$ python -q
>>> import numpy as np
>>> np.set_printoptions(precision=3, suppress=True, linewidth=140)
>>> def tidy(a):
...     return np.round(a, 3) + 0
... 
>>> m1 = np.load("sample14.npy")
>>> print(m1)
[[ 1  1  1  1 -1 -1 -1 -1]
 [ 1 -1  1 -1  1 -1  1 -1]
 [ 1  1 -1 -1 -1 -1  1  1]]
>>> def softmax(z):
...     e = np.exp(z - z.max(axis=-1, keepdims=True))
...     return e / e.sum(axis=-1, keepdims=True)
... 
>>> print(tidy(softmax(m1[2])))
[0.22 0.22 0.03 0.03 0.03 0.03 0.22 0.22]
>>> scores = m1 @ m1.T / np.sqrt(8)
>>> print(tidy(softmax(scores + np.triu(np.full(scores.shape, -np.inf), 1))))
[[1.    0.    0.   ]
 [0.056 0.944 0.   ]
 [0.053 0.053 0.894]]
>>> print(tidy(softmax(scores)[2] @ m1))
[ 1.     0.894 -0.789 -0.894 -0.894 -1.     0.894  0.789]
>>> B = m1[0, 0] * m1[1:] - np.outer(m1[1:, 0], m1[0])
>>> print(B)
[[ 0 -2  0 -2  2  0  2  0]
 [ 0  0 -2 -2  0  0  2  2]]
>>> print(np.linalg.matrix_rank(B), np.linalg.matrix_rank(m1))
2 3
>>> print(np.flatnonzero(~B.round(6).any(axis=1)))
[]
>>> u, g = B[0], B[1]
>>> print(u @ u)
16
>>> p = (u @ g) / (u @ u) * u
>>> print(np.outer(u, g))
[[ 0  0  0  0  0  0  0  0]
 [ 0  0  4  4  0  0 -4 -4]
 [ 0  0  0  0  0  0  0  0]
 [ 0  0  4  4  0  0 -4 -4]
 [ 0  0 -4 -4  0  0  4  4]
 [ 0  0  0  0  0  0  0  0]
 [ 0  0 -4 -4  0  0  4  4]
 [ 0  0  0  0  0  0  0  0]]
>>> print(p)
[ 0. -1.  0. -1.  1.  0.  1.  0.]
>>> print((g - p) @ u)
0.0
>>> data = np.array([[0.5, 0.5], [0.0, 1.0]])
>>> # triangular
>>> rng = np.random.default_rng(560019)
>>> labels = rng.permutation(2)
>>> print(labels)
[1 0]
>>> B = data[labels][:, labels]
>>> print(B)
[[1.  0. ]
 [0.5 0.5]]
>>> print(tidy(np.linalg.det(B)), tidy(np.linalg.det(data[labels])))
0.5 -0.5
>>> print(np.allclose(B, data))
False
>>> print(np.trace(B))
1.5
>>> x = np.array([2, 0])
>>> target = B @ x
>>> coef, lr = np.zeros(2), 1 / np.linalg.norm(B, 2) ** 2
>>> for i in range(5):
...     coef -= lr * B.T @ (B @ coef - target)
...     if i % 1 == 0: print(i, round(np.linalg.norm(B @ coef - target), 3))
... 
0 0.172
1 0.146
2 0.125
3 0.107
4 0.091
>>> print(tidy(coef))
[1.952 0.203]
>>> print(tidy(np.linalg.cond(B)))
2.618
